In [1]: import numpy as np

In [2]: from numpy import linalg as LA

In [3]: np.set_printoptions(precision=4, suppress=True, linewidth=100)

In [4]: def rd(a):
   ...:     return np.round(a, 4) + 0
   ...: 

In [5]: arr = np.load("m.npy")

In [6]: arr
Out[6]: 
array([[ 0, -3, -3],
       [ 0, -3, -3],
       [ 0,  2,  2],
       [ 0, -5, -5]])

In [7]: rank = LA.matrix_rank(arr)

In [8]: rank
Out[8]: np.int64(1)

In [9]: N = LA.svd(arr)[2][rank:].T

In [10]: [int(LA.matrix_rank(arr[:i])) for i in range(1, len(arr) + 1)]
Out[10]: [1, 1, 1, 1]

In [11]: np.allclose(arr @ N, 0)
Out[11]: True

In [12]: np.allclose(arr[:-1].T @ LA.lstsq(arr[:-1].T, arr[-1])[0], arr[-1])
Out[12]: True

In [13]: x = np.array([2, -2, -1])

In [14]: h = np.maximum(arr @ x, 0)

In [15]: rd(np.tanh(arr @ x))
Out[15]: array([ 1.,  1., -1.,  1.])

In [16]: np.flatnonzero(h > 1e-9)
Out[16]: array([0, 1, 3])

In [17]: h
Out[17]: array([ 9,  9,  0, 15])

In [18]: E = np.array([[1.0, 1.7, -0.4, -0.5],
    ...:     [1.5, 1.4, -1.1, -0.2],
    ...:     [0.2, 0.7, -0.5, -0.1]])

In [19]: ang = np.radians(72)

In [20]: r_ = np.eye(4)

In [21]: r_[0, 0] = r_[3, 3] = np.cos(ang)

In [22]: r_[0, 3], r_[3, 0] = -np.sin(ang), np.sin(ang)

In [23]: rd(r_)
Out[23]: 
array([[ 0.309 ,  0.    ,  0.    , -0.9511],
       [ 0.    ,  1.    ,  0.    ,  0.    ],
       [ 0.    ,  0.    ,  1.    ,  0.    ],
       [ 0.9511,  0.    ,  0.    ,  0.309 ]])

In [24]: B = E @ r_.T

In [25]: rd(LA.det(r_)), rd(np.trace(r_))
Out[25]: (np.float64(1.0), np.float64(2.618))

In [26]: rd(B)
Out[26]: 
array([[ 0.7845,  1.7   , -0.4   ,  0.7965],
       [ 0.6537,  1.4   , -1.1   ,  1.3648],
       [ 0.1569,  0.7   , -0.5   ,  0.1593]])

In [27]: x = np.array([-5, 0, -1, 1])

In [28]: h = np.maximum(B @ x, 0)

In [29]: print(rd(np.tanh(B @ x)))
[-0.9915 -0.6662 -0.1246]

In [30]: np.flatnonzero(h > 1e-9)
Out[30]: array([], dtype=int64)

In [31]: np.maximum(B @ (3 * x), 0)
Out[31]: array([0., 0., 0.])

In [32]: rng = np.random.default_rng(837169)

In [33]: B = E + rng.integers(-2, 3, (3, 1)) @ rng.integers(-2, 3, (1, 4))

In [34]: print(rd(B))
[[ 5.   5.7 -2.4 -2.5]
 [-2.5 -2.6  0.9  1.8]
 [ 0.2  0.7 -0.5 -0.1]]

In [35]: print(LA.matrix_rank(B - E, tol=1e-8))
1

In [36]: r0 = np.array([-3, 1, 2])

In [37]: rd(np.correlate(E[1], E[2], "full"))
Out[37]: array([-0.15, -0.89,  0.46,  1.85, -0.39, -0.36, -0.04])

In [38]: rd(np.convolve(E[1], r0))
Out[38]: array([-4.5, -2.7,  7.7,  2.3, -2.4, -0.4])

In [39]: rd(np.cross(E[1, :3], E[2, :3]))
Out[39]: array([0.07, 0.53, 0.77])

In [40]: M = np.array([[-1.8, -1.3], [-0.2, 0.4], [0.2, 0.8], [0.5, -0.1]])

In [41]: M[3] = M[0] + 0.3 * rng.normal(size=2)

In [42]: rd(M)
Out[42]: 
array([[-1.8   , -1.3   ],
       [-0.2   ,  0.4   ],
       [ 0.2   ,  0.8   ],
       [-1.555 , -1.3306]])

In [43]: B = M / LA.norm(M, axis=1, keepdims=True)

In [44]: cov = B @ B.T

In [45]: rd(LA.norm(B, axis=1))
Out[45]: array([1., 1., 1., 1.])

In [46]: rd(cov)
Out[46]: 
array([[ 1.    , -0.1611, -0.7646,  0.9966],
       [-0.1611,  1.    ,  0.7593, -0.2417],
       [-0.7646,  0.7593,  1.    , -0.815 ],
       [ 0.9966, -0.2417, -0.815 ,  1.    ]])

In [47]: np.argwhere(np.triu(np.abs(cov) > 0.95, 1))
Out[47]: array([[0, 3]])

In [48]: rd(np.degrees(np.arccos(np.clip(cov[1, 0], -1, 1))))
Out[48]: np.float64(99.2726)

In [49]: r0, r1 = M[2], M[3]

In [50]: rd(r0 @ r0)
Out[50]: np.float64(0.68)

In [51]: p = (r0 @ r1) / (r0 @ r0) * r0

In [52]: rd(r1 - p)
Out[52]: array([-1.1504,  0.2876])

In [53]: rd(np.outer(r0, r1))
Out[53]: 
array([[-0.311 , -0.2661],
       [-1.244 , -1.0645]])

In [54]: rd(p)
Out[54]: array([-0.4046, -1.6182])

In [55]: B = np.array([[0, -3], [-1, 1]])

In [56]: W2 = np.kron(B, E)

In [57]: rd(LA.norm(W2, 2)), rd(LA.norm(B, 2) * LA.norm(E, 2))
Out[57]: (np.float64(10.0554), np.float64(10.0554))

In [58]: LA.matrix_rank(W2)
Out[58]: np.int64(6)

In [59]: hat = M @ LA.solve(M.T @ M, M.T)

In [60]: rd(hat @ M[:, 0])
Out[60]: array([-1.8  , -0.2  ,  0.2  , -1.555])

In [61]: rd(np.diag(hat))
Out[61]: array([0.5803, 0.4207, 0.5602, 0.4388])

In [62]: B = np.c_[M[:, :1] @ np.array([[1]]), np.array([0, -3, 1, -3])]

In [63]: rd(B)
Out[63]: 
array([[-1.8  ,  0.   ],
       [-0.2  , -3.   ],
       [ 0.2  ,  1.   ],
       [-1.555, -3.   ]])

In [64]: LA.matrix_rank(B)
Out[64]: np.int64(2)

In [65]: feats = np.load("w.npy")

In [66]: feats
Out[66]: 
array([[-1,  3, -1, -3],
       [-1, -3, -2, -3],
       [ 1, -3,  1,  3],
       [-1,  3, -1, -3]])

In [67]: # rows 0 and 3 are equal

In [68]: B = E / LA.norm(E, axis=1, keepdims=True)

In [69]: cov = B @ B.T

In [70]: print((cov - 2 * np.eye(3)).round(6).argmax(axis=1))
[1 0 1]

In [71]: print(np.argwhere(np.triu(np.abs(cov) > 0.95, 1)))
[]

In [72]: rd(cov[1])
Out[72]: array([0.9122, 1.    , 0.8908])

In [73]: left, sv, VT = LA.svd(feats)

In [74]: rd(sv)
Out[74]: array([7.792 , 4.7206, 0.    , 0.    ])

In [75]: B = left[:, :2] @ np.diag(sv[:2]) @ VT[:2]

In [76]: LA.matrix_rank(B)
Out[76]: np.int64(2)

In [77]: rd(LA.norm(feats - B) / LA.norm(feats))
Out[77]: np.float64(0.0)

In [78]: LA.matrix_rank(feats, rtol=0.05)
Out[78]: np.int64(2)

In [79]: rd(LA.det(2 * feats)), rd(LA.det(feats))
Out[79]: (np.float64(0.0), np.float64(0.0))

In [80]: np.kron(np.eye(2, dtype=int), feats)
Out[80]: 
array([[-1,  3, -1, -3,  0,  0,  0,  0],
       [-1, -3, -2, -3,  0,  0,  0,  0],
       [ 1, -3,  1,  3,  0,  0,  0,  0],
       [-1,  3, -1, -3,  0,  0,  0,  0],
       [ 0,  0,  0,  0, -1,  3, -1, -3],
       [ 0,  0,  0,  0, -1, -3, -2, -3],
       [ 0,  0,  0,  0,  1, -3,  1,  3],
       [ 0,  0,  0,  0, -1,  3, -1, -3]])

In [81]: rd(LA.det(feats[::-1]))
Out[81]: np.float64(0.0)

In [82]: np.einsum("ij,ji->", feats, feats)
Out[82]: np.int64(6)

In [83]: left, sv, VT = LA.svd(feats, full_matrices=False)

In [84]: rd(np.cumsum(sv ** 2) / np.sum(sv ** 2))
Out[84]: array([0.7315, 1.    , 1.    , 1.    ])

In [85]: rd(VT @ VT.T)
Out[85]: 
array([[1., 0., 0., 0.],
       [0., 1., 0., 0.],
       [0., 0., 1., 0.],
       [0., 0., 0., 1.]])

In [86]: np.allclose(left * sv @ VT, feats)
Out[86]: True

In [87]: rd(np.sqrt((sv ** 2).sum())), rd(LA.norm(feats))
Out[87]: (np.float64(9.1104), np.float64(9.1104))

In [88]: print((sv > 1e-8).sum())
2

In [89]: K = np.loadtxt("mat.csv", delimiter=",")

In [90]: K
Out[90]: 
array([[0., 1., 1., 0.],
       [1., 0., 0., 0.],
       [1., 0., 0., 0.],
       [0., 0., 0., 0.]])

In [91]: # looks like rank 2

In [92]: rd(LA.eigvalsh(K).min())
Out[92]: np.float64(-1.4142)

In [93]: [round(float(LA.det(K[:i, :i])), 2) + 0 for i in range(1, 5)]
Out[93]: [0.0, -1.0, 0.0, 0.0]

In [94]: lab = rng.permutation(4)

In [95]: print(lab)
[1 0 2 3]

In [96]: B = K[lab][:, lab]

In [97]: np.diag(B)
Out[97]: array([0., 0., 0., 0.])

In [98]: print(np.trace(B))
0.0

In [99]: rd(np.sort(np.abs(LA.eigvals(B))))
Out[99]: array([0.    , 0.    , 1.4142, 1.4142])

In [100]: B = np.array([[3, 5, 4], [5, 2, 3]])

In [101]: W2 = np.kron(B, K)

In [102]: LA.matrix_rank(W2)
Out[102]: np.int64(4)

In [103]: W2
Out[103]: 
array([[0., 3., 3., 0., 0., 5., 5., 0., 0., 4., 4., 0.],
       [3., 0., 0., 0., 5., 0., 0., 0., 4., 0., 0., 0.],
       [3., 0., 0., 0., 5., 0., 0., 0., 4., 0., 0., 0.],
       [0., 0., 0., 0., 0., 0., 0., 0., 0., 0., 0., 0.],
       [0., 5., 5., 0., 0., 2., 2., 0., 0., 3., 3., 0.],
       [5., 0., 0., 0., 2., 0., 0., 0., 3., 0., 0., 0.],
       [5., 0., 0., 0., 2., 0., 0., 0., 3., 0., 0., 0.],
       [0., 0., 0., 0., 0., 0., 0., 0., 0., 0., 0., 0.]])

In [104]: rd(LA.norm(W2, 2)), rd(LA.norm(B, 2) * LA.norm(K, 2))
Out[104]: (np.float64(12.7658), np.float64(12.7658))
